In [1]: import numpy as np

In [2]: import numpy.linalg as la

In [3]: np.set_printoptions(suppress=True, linewidth=120)

In [4]: J = np.array([[-1.0, 0.1, -1.1],
   ...:     [-0.7, -1.0, -0.1],
   ...:     [1.5, -1.0, -1.4],
   ...:     [1.0, -0.2, 1.4],
   ...:     [0.7, 0.4, -1.0],
   ...:     [-0.5, 0.4, 0.8],
   ...:     [-1.4, -0.9, -1.6],
   ...:     [-0.6, -0.9, -0.6],
   ...:     [-1.3, 0.4, -1.9],
   ...:     [1.0, 0.6, 0.9],
   ...:     [-0.4, -1.6, 0.4],
   ...:     [0.1, -1.6, 1.5],
   ...:     [-1.4, -0.9, 0.8],
   ...:     [-1.0, -0.7, 0.0],
   ...:     [-0.9, 0.1, 0.4]])

In [5]: rng = np.random.default_rng(65)

In [6]: J[:, 2] = -3 * J[:, 0] + 0.05 * rng.normal(size=15)

In [7]: J.round(3)
Out[7]: 
array([[-1.   ,  0.1  ,  2.944],
       [-0.7  , -1.   ,  2.11 ],
       [ 1.5  , -1.   , -4.438],
       [ 1.   , -0.2  , -3.078],
       [ 0.7  ,  0.4  , -2.132],
       [-0.5  ,  0.4  ,  1.462],
       [-1.4  , -0.9  ,  4.204],
       [-0.6  , -0.9  ,  1.809],
       [-1.3  ,  0.4  ,  3.837],
       [ 1.   ,  0.6  , -2.987],
       [-0.4  , -1.6  ,  1.234],
       [ 0.1  , -1.6  , -0.208],
       [-1.4  , -0.9  ,  4.196],
       [-1.   , -0.7  ,  3.057],
       [-0.9  ,  0.1  ,  2.687]])

In [8]: left, sigma, vt = la.svd(J)

In [9]: sigma.round(3)
Out[9]: array([12.023,  3.181,  0.043])

In [10]: np.argmax(sigma[:-1] / (sigma[1:] + 1e-6)) + 1
Out[10]: np.int64(2)

In [11]: M2 = left[:, :2] @ np.diag(sigma[:2]) @ vt[:2]

In [12]: round(float(la.norm(J - M2, 2)), 3), round(sigma[2], 3)
Out[12]: (0.043, np.float64(0.043))

In [13]: la.matrix_rank(M2)
Out[13]: np.int64(2)

In [14]: C2 = np.cov(J, rowvar=False)

In [15]: round(np.corrcoef(J[:, 2], J[:, 0])[0, 1], 3)
Out[15]: np.float64(-1.0)

In [16]: np.round(np.polyfit(J[:, 2], J[:, 0], 1), 3)
Out[16]: array([-0.334,  0.001])

In [17]: np.round(la.eigvalsh(C2)[::-1], 3) + 0
Out[17]: array([9.131, 0.554, 0.   ])

In [18]: d = la.norm(J[:, None] - J[None], axis=-1)

In [19]: d[0].round(6).argsort(kind="stable")[:4]
Out[19]: array([ 0, 14, 13,  8])

In [20]: d.mean(axis=1).argmax()
Out[20]: np.int64(2)

In [21]: d.shape
Out[21]: (15, 15)

In [22]: np.unravel_index(d.round(6).argmax(), d.shape)
Out[22]: (np.int64(2), np.int64(6))

In [23]: lab = rng.permutation(3)

In [24]: M2 = J[:, lab] * rng.choice([-1, 1], 3)

In [25]: M2.round(3)
Out[25]: 
array([[-1.   , -2.944,  0.1  ],
       [-0.7  , -2.11 , -1.   ],
       [ 1.5  ,  4.438, -1.   ],
       [ 1.   ,  3.078, -0.2  ],
       [ 0.7  ,  2.132,  0.4  ],
       [-0.5  , -1.462,  0.4  ],
       [-1.4  , -4.204, -0.9  ],
       [-0.6  , -1.809, -0.9  ],
       [-1.3  , -3.837,  0.4  ],
       [ 1.   ,  2.987,  0.6  ],
       [-0.4  , -1.234, -1.6  ],
       [ 0.1  ,  0.208, -1.6  ],
       [-1.4  , -4.196, -0.9  ],
       [-1.   , -3.057, -0.7  ],
       [-0.9  , -2.687,  0.1  ]])

In [26]: left, _, vt = la.svd(J.T @ M2)

In [27]: np.round(la.lstsq(J, M2)[0], 3) + 0
Out[27]: 
array([[ 1.,  0.,  0.],
       [ 0.,  0.,  1.],
       [ 0., -1.,  0.]])

In [28]: np.round(left @ vt, 3) + 0
Out[28]: 
array([[ 1.,  0.,  0.],
       [ 0.,  0.,  1.],
       [ 0., -1.,  0.]])

In [29]: W0 = 0.9 ** np.abs(np.subtract.outer(np.arange(2), np.arange(2)))

In [30]: W0
Out[30]: 
array([[1. , 0.9],
       [0.9, 1. ]])

In [31]: np.round(la.eigvals(W0), 3)
Out[31]: array([1.9, 0.1])

In [32]: np.kron(np.eye(2, dtype=int), W0)
Out[32]: 
array([[1. , 0.9, 0. , 0. ],
       [0.9, 1. , 0. , 0. ],
       [0. , 0. , 1. , 0.9],
       [0. , 0. , 0.9, 1. ]])

In [33]: round(la.det(W0.T), 3)
Out[33]: np.float64(0.19)

In [34]: M2 = W0 / la.norm(W0, axis=1, keepdims=True)

In [35]: C2 = M2 @ M2.T

In [36]: round(np.degrees(np.arccos(np.clip(C2[0, 1], -1, 1))), 3)
Out[36]: np.float64(6.026)

In [37]: C2.round(3)
Out[37]: 
array([[1.   , 0.994],
       [0.994, 1.   ]])

In [38]: vec = np.ones(2)

In [39]: for _ in range(5):
    ...:     vec = W0 @ vec
    ...:     vec /= la.norm(vec)
    ...:     print(round(vec @ W0 @ vec, 3))
    ...: 
1.9
1.9
1.9
1.9
1.9

In [40]: round(la.eigvalsh(W0)[-1], 3)
Out[40]: np.float64(1.9)

In [41]: f, g = W0[1], W0[0]

In [42]: f @ f
Out[42]: np.float64(1.81)

In [43]: f @ g
Out[43]: np.float64(1.8)

In [44]: pr = (f @ g) / (f @ f) * f

In [45]: la.matrix_rank(np.outer(f, g))
Out[45]: np.int64(1)

In [46]: round(la.norm(f + g) ** 2 + la.norm(f - g) ** 2, 3)
Out[46]: np.float64(7.24)

In [47]: round((g - pr) @ f, 3)
Out[47]: np.float64(-0.0)

In [48]: np.outer(f, g)
Out[48]: 
array([[0.9 , 0.81],
       [1.  , 0.9 ]])

In [49]: M2 = np.array([[4, -4], [-2, -5]])

In [50]: M2.T @ W0.T
Out[50]: 
array([[ 2.2,  1.6],
       [-8.5, -8.6]])

In [51]: np.vstack([W0, M2.T]).shape
Out[51]: (4, 2)

In [52]: la.matrix_rank(np.vstack([W0, M2.T]))
Out[52]: np.int64(2)

In [53]: np.einsum("ij->j", W0)
Out[53]: array([1.9, 1.9])

In [54]: la.matrix_rank(W0 @ M2)
Out[54]: np.int64(2)

In [55]: W0 @ M2
Out[55]: 
array([[ 2.2, -8.5],
       [ 1.6, -8.6]])

In [56]: M = np.loadtxt("test15.csv", delimiter=",")

In [57]: M
Out[57]: 
array([[-13.175,   7.5  ,  -1.584],
       [ -5.757,   4.22 ,   0.505],
       [ -4.987,   3.816,   0.66 ],
       [ -4.52 ,   3.562,   0.744],
       [ -3.447,   2.943,   0.902],
       [ -2.367,   2.255,   0.992],
       [ -2.056,   2.04 ,   1.   ],
       [ -0.572,   0.805,   0.797],
       [ -0.083,   0.179,   0.443],
       [  0.   ,   0.01 ,   0.   ],
       [  0.01 ,   0.114,   0.026],
       [  0.039,   0.24 ,   0.087],
       [  0.295,   0.791,   0.522],
       [  0.723,   1.368,   1.135],
       [  1.002,   1.673,   1.504],
       [  1.177,   1.85 ,   1.729],
       [  5.207,   4.732,   6.296],
       [  6.284,   5.337,   7.425],
       [  9.292,   6.86 ,  10.476],
       [ 13.051,   8.538,  14.153]])

In [58]: np.argsort(-la.norm(M, axis=0).round(6), kind="stable")[:3]
Out[58]: array([0, 2, 1])

In [59]: [round(float(x), 3) for x in la.svd(M, compute_uv=False)[:3]]
Out[59]: [31.051, 18.805, 1.051]

In [60]: def softmax(z):
    ...:     e = np.exp(z - z.max(axis=-1, keepdims=True))
    ...:     return e / e.sum(axis=-1, keepdims=True)
    ...: 

In [61]: np.round(softmax(10 * M[7]), 3) + 0
Out[61]: array([0.  , 0.52, 0.48])

In [62]: scores = M @ M.T / np.sqrt(3)

In [63]: softmax(scores).round(6).argmax(axis=1)
Out[63]: array([ 0,  0,  0,  0,  0,  0,  0,  0, 19, 19, 19, 19, 19, 19, 19, 19, 19, 19, 19, 19])

In [64]: vec = np.array([0, 2, 0])

In [65]: rhs = M @ vec

In [66]: np.round(la.lstsq(M, rhs)[0], 3) + 0
Out[66]: array([0., 2., 0.])

In [67]: rhs = rhs + 0.02 * rng.normal(size=20)

In [68]: rhs.round(3)
Out[68]: 
array([15.011,  8.45 ,  7.652,  7.106,  5.889,  4.505,  4.1  ,  1.644,  0.354, -0.009,  0.212,  0.478,  1.553,  2.779,
        3.394,  3.69 ,  9.482, 10.682, 13.744, 17.109])

In [69]: beta, *_ = la.lstsq(M, rhs)

In [70]: beta.round()
Out[70]: array([0., 2., 0.])

In [71]: beta.round(3) + 0
Out[71]: array([0.   , 2.002, 0.001])

In [72]: lab = M[:, 0] > np.median(M[:, 0])

In [73]: f = M[lab].mean(axis=0) - M[~lab].mean(axis=0)

In [74]: (((M - M.mean(axis=0)) @ f > 0) == lab).mean()
Out[74]: np.float64(0.8)

In [75]: ((M - M.mean(axis=0)) @ f > 0).astype(int)
Out[75]: array([0, 0, 0, 0, 0, 0, 0, 0, 0, 0, 0, 0, 0, 0, 1, 1, 1, 1, 1, 1])

In [76]: f.round(3)
Out[76]: array([7.404, 0.417, 3.889])

In [77]: np.argsort(-np.abs(f).round(6), kind="stable")
Out[77]: array([0, 2, 1])

In [78]: Xc = M - M.mean(axis=0)

In [79]: left, sigma, vt = la.svd(Xc, full_matrices=False)

In [80]: np.round(vt[0] * np.sign(vt[0, np.abs(vt[0]).argmax()]), 3)
Out[80]: array([0.808, 0.165, 0.565])

In [81]: sigma.round(3)
Out[81]: array([29.509, 12.635,  1.048])

In [82]: la.matrix_rank(Xc)
Out[82]: np.int64(3)

In [83]: np.abs(left[:, 0]).argmax()
Out[83]: np.int64(19)

In [84]: np.searchsorted(np.cumsum(sigma ** 2) / (sigma ** 2).sum(), 0.9) + 1
Out[84]: np.int64(2)

In [85]: A = np.load("data.npy")

In [86]: A
Out[86]: 
array([[ 1,  2, -2],
       [-2,  1,  2],
       [ 2, -2,  1]])

In [87]: w1 = np.array([[-2, -1, -2], [-2, 1, -3], [3, 3, -2]])

In [88]: beta = np.array([0, 0, 1])

In [89]: act = np.maximum(A @ w1 + beta, 0)

In [90]: la.matrix_rank(act)
Out[90]: np.int64(2)

In [91]: np.round((act > 0).mean(axis=0), 3)
Out[91]: array([0.667, 0.333, 0.333])

In [92]: (act > 0).astype(int)
Out[92]: 
array([[0, 0, 0],
       [1, 1, 0],
       [1, 0, 1]])

In [93]: C = np.array([[3, -7, 1], [7, -9, 6], [3, -6, -6]])

In [94]: act @ C
Out[94]: 
array([[   0,    0,    0],
       [  87, -137,   62],
       [  12,  -27,   -3]])

In [95]: w1 @ C
Out[95]: 
array([[-19,  35,   4],
       [ -8,  23,  22],
       [ 24, -36,  33]])

In [96]: (act @ C).round(6).argmax(axis=1)
Out[96]: array([0, 0, 0])

In [97]: arr = np.loadtxt("layer9.csv", delimiter=",")

In [98]: arr
Out[98]: 
array([[ 5.,  1.,  0.,  0.],
       [ 5.,  0.,  0.,  0.],
       [ 0.,  0., -6.,  9.],
       [ 0.,  0.,  1.,  5.]])

In [99]: # 2 groups of indices that never mix

In [100]: np.round(la.matrix_power(arr, 3), 3)
Out[100]: 
array([[ 175.,   30.,    0.,    0.],
       [ 150.,   25.,    0.,    0.],
       [   0.,    0., -279.,  360.],
       [   0.,    0.,   40.,  161.]])

In [101]: assert arr == arr.T
Traceback (most recent call last):
  Cell In[101], line 1
    assert arr == arr.T
ValueError: The truth value of an array with more than one element is ambiguous. Use a.any() or a.all()


In [102]: (arr + arr.T) / 2
Out[102]: 
array([[ 5.,  3.,  0.,  0.],
       [ 3.,  0.,  0.,  0.],
       [ 0.,  0., -6.,  5.],
       [ 0.,  0.,  5.,  5.]])

In [103]: round(la.det(arr), 3)
Out[103]: np.float64(195.0)

In [104]: la.determinant(arr)
Traceback (most recent call last):
  Cell In[104], line 1
    la.determinant(arr)
AttributeError: module 'numpy.linalg' has no attribute 'determinant'


In [105]: (arr - arr.T) / 2
Out[105]: 
array([[ 0., -2.,  0.,  0.],
       [ 2.,  0.,  0.,  0.],
       [ 0.,  0.,  0.,  4.],
       [ 0.,  0., -4.,  0.]])
